$ python3 -q
>>> import numpy as np
>>> np.set_printoptions(precision=3, suppress=True, linewidth=100)
>>> def rd(a):
...     return np.round(a, 3) + 0
... 
>>> F = np.load("x.npy")
>>> F
array([[ 0.   ,  0.3  , -0.01 , -1.9  , -0.3  , -1.5  ,  0.5  , -0.7  ,  0.7  , -1.   ],
       [ 1.1  ,  0.1  , -1.101, -1.1  ,  0.6  , -0.4  , -0.2  , -0.5  , -0.1  , -2.   ],
       [ 1.1  ,  1.5  , -1.025,  2.1  ,  2.1  , -0.4  , -0.6  ,  0.9  ,  1.6  ,  1.2  ],
       [ 0.9  ,  1.3  , -0.868, -1.2  , -0.2  ,  0.2  ,  1.4  , -0.1  , -0.8  ,  1.5  ],
       [ 1.   , -0.9  , -1.   ,  0.1  , -0.8  , -0.8  , -1.1  , -0.6  , -0.5  , -1.9  ],
       [-1.1  , -0.5  ,  0.983,  1.1  ,  0.6  , -1.8  , -0.4  ,  0.   , -0.9  ,  1.   ],
       [-0.6  , -1.   ,  0.467,  2.2  ,  0.6  ,  1.1  ,  1.2  , -0.9  ,  0.3  ,  0.4  ],
       [ 1.9  , -0.5  , -2.021,  0.9  , -1.9  ,  0.3  ,  2.2  ,  1.2  , -0.2  , -2.4  ],
       [ 1.2  ,  2.   , -1.169, -1.3  ,  0.   , -0.3  ,  1.2  , -0.3  ,  0.5  , -1.5  ],
       [-1.1  ,  0.   ,  1.073,  0.9  , -0.7  ,  0.9  , -0.6  , -0.3  ,  1.2  ,  1.1  ],
       [-0.1  ,  0.4  ,  0.007, -0.1  , -0.2  , -1.9  ,  0.4  ,  1.   ,  0.4  ,  0.1  ],
       [-0.5  ,  1.7  ,  0.49 ,  0.5  , -1.1  , -0.2  ,  0.5  ,  1.6  , -1.5  , -0.9  ],
       [-1.6  , -0.6  ,  1.576,  0.7  ,  1.5  , -1.1  , -0.5  ,  1.2  ,  0.4  ,  1.1  ],
       [-1.   , -0.7  ,  0.954, -0.5  , -1.3  , -1.   , -0.6  ,  2.   ,  0.2  , -1.5  ],
       [ 1.4  ,  0.8  , -1.358,  0.5  ,  0.1  ,  2.   ,  0.   , -0.7  , -2.3  ,  0.6  ],
       [ 1.   ,  2.3  , -0.99 , -0.8  , -0.3  , -0.3  , -0.9  ,  0.5  ,  1.3  , -0.2  ],
       [-0.8  , -0.8  ,  0.825,  0.5  , -0.8  ,  0.   ,  0.4  , -0.4  , -0.1  ,  0.1  ],
       [-0.9  ,  2.1  ,  0.878, -1.6  , -0.2  ,  0.1  , -1.1  , -0.5  , -0.1  ,  1.2  ],
       [-0.1  ,  1.3  ,  0.189, -0.2  ,  0.6  ,  0.1  ,  0.7  ,  0.6  , -0.3  ,  2.4  ],
       [ 0.6  , -1.   , -0.548, -0.9  , -0.1  , -1.3  , -0.1  ,  0.   , -0.2  ,  0.3  ],
       [-0.4  ,  0.3  ,  0.376,  1.2  ,  0.   , -0.1  , -1.1  , -3.3  , -1.5  ,  1.9  ],
       [-0.8  ,  0.8  ,  0.857,  0.   , -1.8  ,  0.8  ,  0.6  , -1.1  , -0.8  ,  1.2  ],
       [-1.1  , -1.9  ,  1.011,  1.   , -1.1  , -0.4  ,  0.   , -2.   ,  0.7  ,  1.2  ],
       [-0.1  , -0.5  ,  0.118,  0.   , -0.9  ,  1.3  ,  0.   ,  1.6  , -0.6  , -1.3  ],
       [-0.4  ,  0.3  ,  0.539,  1.8  , -0.9  ,  1.3  ,  0.4  , -0.7  ,  0.2  , -0.2  ],
       [ 0.4  , -0.9  , -0.451, -1.9  ,  0.8  , -0.3  , -1.   , -1.3  ,  0.7  , -1.8  ],
       [-0.6  ,  0.3  ,  0.606, -1.8  ,  0.7  , -0.8  ,  0.2  , -0.5  , -0.8  ,  0.7  ],
       [ 0.3  ,  0.8  , -0.246, -0.5  , -1.5  ,  0.4  , -0.3  , -1.3  ,  0.8  ,  1.8  ],
       [ 0.7  , -0.5  , -0.641, -0.7  , -1.1  , -0.2  ,  0.1  , -0.2  , -0.2  , -0.6  ],
       [-1.2  ,  0.   ,  1.246, -0.9  ,  0.5  , -0.8  ,  0.2  ,  1.3  ,  0.8  , -0.4  ],
       [ 0.4  , -0.4  , -0.433, -1.3  ,  0.5  ,  0.7  , -0.5  ,  0.8  , -1.4  ,  1.5  ],
       [-1.1  ,  0.3  ,  1.141, -1.2  , -0.9  , -2.1  ,  0.2  ,  1.6  ,  0.4  , -0.5  ],
       [-3.2  ,  0.   ,  3.171,  0.5  , -0.9  ,  0.5  , -0.7  , -0.7  , -0.4  , -1.   ],
       [-0.1  ,  0.1  ,  0.07 ,  0.6  , -0.8  , -1.1  ,  0.   , -0.2  ,  1.8  ,  0.3  ],
       [-0.6  , -0.4  ,  0.573,  0.2  ,  0.   , -0.5  ,  1.   , -0.3  , -0.2  , -0.2  ],
       [-0.7  ,  0.4  ,  0.745,  0.   ,  0.9  ,  0.5  ,  0.6  ,  0.   ,  1.4  ,  0.9  ],
       [-0.3  ,  1.8  ,  0.193,  0.   , -1.   , -0.4  ,  1.2  ,  1.5  ,  1.5  ,  0.4  ],
       [ 1.6  ,  0.2  , -1.608,  0.9  , -1.3  ,  0.6  , -0.8  , -0.1  , -1.3  ,  1.1  ],
       [-1.2  ,  0.6  ,  1.16 ,  0.8  , -1.5  , -0.1  , -0.3  , -0.5  ,  0.6  , -1.   ],
       [ 0.6  , -1.3  , -0.663, -0.3  ,  0.3  , -1.5  ,  0.5  , -0.6  ,  0.7  , -2.   ],
       [-0.7  , -0.8  ,  0.63 , -2.2  , -1.5  ,  1.   , -0.5  , -1.2  ,  2.2  , -1.9  ],
       [-1.9  , -0.9  ,  1.849, -1.1  , -0.9  ,  0.6  ,  0.6  , -0.2  , -0.1  ,  0.5  ],
       [-0.6  , -1.5  ,  0.635, -0.5  , -0.5  , -0.3  ,  1.3  ,  0.7  , -0.3  , -0.1  ]])
>>> hat = F @ np.linalg.solve(F.T @ F, F.T)
>>> print(np.allclose(hat @ hat, hat))
True
>>> rd(np.linalg.eigvalsh(hat))
array([0., 0., 0., 0., 0., 0., 0., 0., 0., 0., 0., 0., 0., 0., 0., 0., 0., 0., 0., 0., 0., 0., 0.,
       0., 0., 0., 0., 0., 0., 0., 0., 0., 0., 1., 1., 1., 1., 1., 1., 1., 1., 1., 1.])
>>> vec = np.array([2, -1, -1, 2, -3, 1, 0, 3, 1, 2])
>>> rhs = F @ vec
>>> rd(np.linalg.solve(F.T @ F, F.T @ rhs))
array([ 2., -1., -1.,  2., -3.,  1.,  0.,  3.,  1.,  2.])
>>> rd(np.linalg.lstsq(F, rhs)[0])
array([ 2., -1., -1.,  2., -3.,  1.,  0.,  3.,  1.,  2.])
>>> try:
...     np.linalg.solve(F, rhs)
... except np.linalg.LinAlgError as e:
...     print(e)
... 
Last 2 dimensions of the array must be square
>>> rng = np.random.default_rng(7343)
>>> rhs = rhs + 0.1 * rng.normal(size=43)
>>> print(rd(rhs))
[ -8.077  -6.557   5.907   1.759  -0.333  -3.156   1.451  12.678  -4.808   4.056   1.318   2.316
  -2.275   2.77    2.839   1.919   0.727  -6.388   2.558   0.511  -6.812   1.219   0.627   5.923
   3.684 -11.242  -9.38    4.301   2.413  -3.91    2.105  -1.078 -10.008   3.896  -3.077  -1.407
   6.705  11.502  -1.113  -4.894  -5.35   -3.367   1.534]
>>> b, *_ = np.linalg.lstsq(F, rhs)
>>> rd(b)
array([ 2.837, -1.031, -0.173,  1.983, -2.993,  1.002,  0.02 ,  2.994,  0.997,  1.993])
>>> rd(F.T @ (rhs - F @ b))
array([0., 0., 0., 0., 0., 0., 0., 0., 0., 0.])
>>> print(rd(np.linalg.norm(rhs - F @ b)))
0.547
>>> Xs = F - F.mean(axis=0)
>>> V = np.linalg.svd(Xs)[2][:9]
>>> Y = Xs - Xs @ V.T @ V
>>> print(rd(np.diag(V.T @ V)))
[0.503 1.    0.497 1.    1.    1.    1.    1.    1.    1.   ]
>>> rd(Y.std(axis=0))
array([0.027, 0.   , 0.027, 0.   , 0.   , 0.   , 0.   , 0.   , 0.   , 0.   ])
>>> print(rd(np.linalg.norm(Y) / np.linalg.norm(Xs)))
0.012
>>> Xs = (F - F.mean(axis=0)) / F.std(axis=0)
>>> np.argwhere(np.abs(Xs) > 2)
array([[ 2,  3],
       [ 2,  4],
       [ 6,  3],
       [ 7,  0],
       [ 7,  2],
       [ 7,  6],
       [12,  4],
       [14,  5],
       [14,  8],
       [15,  1],
       [20,  7],
       [31,  5],
       [32,  0],
       [32,  2],
       [40,  8]])
>>> b = np.linalg.lstsq(np.delete(Xs, 6, axis=1), Xs[:, 6])[0]
>>> rd(b)
array([-0.977, -0.064, -1.122,  0.032, -0.13 ,  0.092,  0.299,  0.024,  0.026])
>>> M = np.loadtxt("data.csv", delimiter=",")
>>> print(M)
[[-2. -2. -2. -2. -2. -2.]
 [ 0. -1.  0. -1.  0. -1.]
 [ 0.  1.  0.  1.  0.  1.]
 [-2. -2. -2. -2. -2. -2.]
 [ 0. -1.  0. -1.  0. -1.]
 [ 0.  1.  0.  1.  0.  1.]]
>>> # null space of dimension 4
>>> Uu, sv, VT = np.linalg.svd(M)
>>> print(rd(sv))
[7.399 2.294 0.    0.    0.    0.   ]
>>> np.argmax(sv[:-1] / (sv[1:] + 1e-6)) + 1
np.int64(2)
>>> Y = Uu[:, :2] @ np.diag(sv[:2]) @ VT[:2]
>>> print(rd(np.linalg.norm(M - Y) / np.linalg.norm(M)))
0.0
>>> rd(Y)
array([[-2., -2., -2., -2., -2., -2.],
       [ 0., -1.,  0., -1.,  0., -1.],
       [ 0.,  1.,  0.,  1.,  0.,  1.],
       [-2., -2., -2., -2., -2., -2.],
       [ 0., -1.,  0., -1.,  0., -1.],
       [ 0.,  1.,  0.,  1.,  0.,  1.]])
>>> print(np.linalg.matrix_rank(M, rtol=0.05))
2
>>> rd(np.abs(M - Y).max())
np.float64(0.0)
>>> Y = M[0, 0] * M[1:] - np.outer(M[1:, 0], M[0])
>>> Y
array([[ 0.,  2.,  0.,  2.,  0.,  2.],
       [ 0., -2.,  0., -2.,  0., -2.],
       [ 0.,  0.,  0.,  0.,  0.,  0.],
       [ 0.,  2.,  0.,  2.,  0.,  2.],
       [ 0., -2.,  0., -2.,  0., -2.]])
>>> np.flatnonzero(~Y.round(6).any(axis=1))
array([2])
>>> Uu, sv, VT = np.linalg.svd(Y)
>>> V = VT[:(sv > 1e-8).sum()]
>>> vec = Y[1] + 4 * Y[3] + rng.integers(2) * np.eye(6)[1]
>>> vec
array([0., 6., 0., 6., 0., 6.])
>>> rd(np.linalg.norm(vec - V.T @ V @ vec))
np.float64(0.0)
>>> np.linalg.matrix_rank(np.vstack([Y, vec]))
np.int64(1)
>>> rd(np.sort(np.abs(np.linalg.eigvals(M))))
array([0., 0., 0., 0., 0., 4.])
>>> (M + M.T) / 2
array([[-2. , -1. , -1. , -2. , -1. , -1. ],
       [-1. , -1. ,  0.5, -1.5, -0.5,  0. ],
       [-1. ,  0.5,  0. , -0.5,  0. ,  0.5],
       [-2. , -1.5, -0.5, -2. , -1.5, -0.5],
       [-1. , -0.5,  0. , -1.5,  0. , -0.5],
       [-1. ,  0. ,  0.5, -0.5, -0.5,  1. ]])
>>> assert M == M.T
Traceback (most recent call last):
  File "<python-input-52>", line 1, in <module>
    assert M == M.T
           ^^^^^^^^
ValueError: The truth value of an array with more than one element is ambiguous. Use a.any() or a.all()
>>> rd(np.abs(np.linalg.eigvals(M)).max())
np.float64(4.0)
>>> M.inv()
Traceback (most recent call last):
  File "<python-input-54>", line 1, in <module>
    M.inv()
    ^^^^^
AttributeError: 'numpy.ndarray' object has no attribute 'inv'
>>> (M - M.T) / 2
array([[ 0. , -1. , -1. ,  0. , -1. , -1. ],
       [ 1. ,  0. , -0.5,  0.5,  0.5, -1. ],
       [ 1. ,  0.5,  0. ,  1.5,  0. ,  0.5],
       [ 0. , -0.5, -1.5,  0. , -0.5, -1.5],
       [ 1. , -0.5,  0. ,  0.5,  0. , -0.5],
       [ 1. ,  1. , -0.5,  1.5,  0.5,  0. ]])
>>> m1 = np.loadtxt("layer16.csv", delimiter=",")
>>> m1
array([[-23.011,  13.19 , -19.552],
       [  1.665,  47.513,   0.439],
       [ 34.541,  15.116,   0.084],
       [ 34.603,  14.388,  -0.772],
       [  3.115,  47.518,   2.571],
       [  1.77 ,  48.714,   2.534],
       [ 37.916,  15.024,   0.202],
       [  1.932,  48.638,   2.279],
       [  1.898,  50.485,   1.544],
       [  2.946,  47.893,   0.529],
       [  1.181,  46.866,   2.891],
       [-24.141,  12.602, -17.866]])
>>> hat = m1 @ np.linalg.solve(m1.T @ m1, m1.T)
>>> rd(hat @ m1[:, 2])
array([-19.552,   0.439,   0.084,  -0.772,   2.571,   2.534,   0.202,   2.279,   1.544,   0.529,
         2.891, -17.866])
>>> rd(np.linalg.eigvalsh(hat))
array([0., 0., 0., 0., 0., 0., 0., 0., 0., 1., 1., 1.])
>>> np.linalg.matrix_rank(np.eye(12) - hat)
np.int64(9)
>>> A = np.cumsum(np.array([[5, 5, -1],
...     [4, -4, -2],
...     [-4, -2, 4],
...     [-1, 3, -1],
...     [-2, -2, 4],
...     [-3, -3, -4],
...     [-3, 5, 3],
...     [1, 0, -2],
...     [0, 0, 3],
...     [5, 5, 5],
...     [5, 3, -5]]), axis=0)
>>> A
array([[ 5,  5, -1],
       [ 9,  1, -3],
       [ 5, -1,  1],
       [ 4,  2,  0],
       [ 2,  0,  4],
       [-1, -3,  0],
       [-4,  2,  3],
       [-3,  2,  1],
       [-3,  2,  4],
       [ 2,  7,  9],
       [ 7, 10,  4]])
>>> hat = A @ np.linalg.solve(A.T @ A, A.T)
>>> np.linalg.matrix_rank(np.eye(11) - hat)
np.int64(8)
>>> rd(np.linalg.eigvalsh(hat))
array([0., 0., 0., 0., 0., 0., 0., 0., 1., 1., 1.])
>>> np.trace(hat)
np.float64(3.0)
>>> Xs = A - A.mean(axis=0)
>>> V = np.linalg.svd(Xs)[2][:2]
>>> Y = Xs - Xs @ V.T @ V
>>> rd(np.linalg.norm(Y) / np.linalg.norm(Xs))
np.float64(0.285)
>>> print(rd(Y.std(axis=0)))
[0.692 1.042 1.269]
>>> dist = np.linalg.norm(A[:, None] - A[None], axis=-1)
>>> dist.mean(axis=1).argmax()
np.int64(10)
>>> rd(dist[:5, :5])
array([[0.   , 6.   , 6.325, 3.317, 7.681],
       [6.   , 0.   , 6.   , 5.916, 9.95 ],
       [6.325, 6.   , 0.   , 3.317, 4.359],
       [3.317, 5.916, 3.317, 0.   , 4.899],
       [7.681, 9.95 , 4.359, 4.899, 0.   ]])
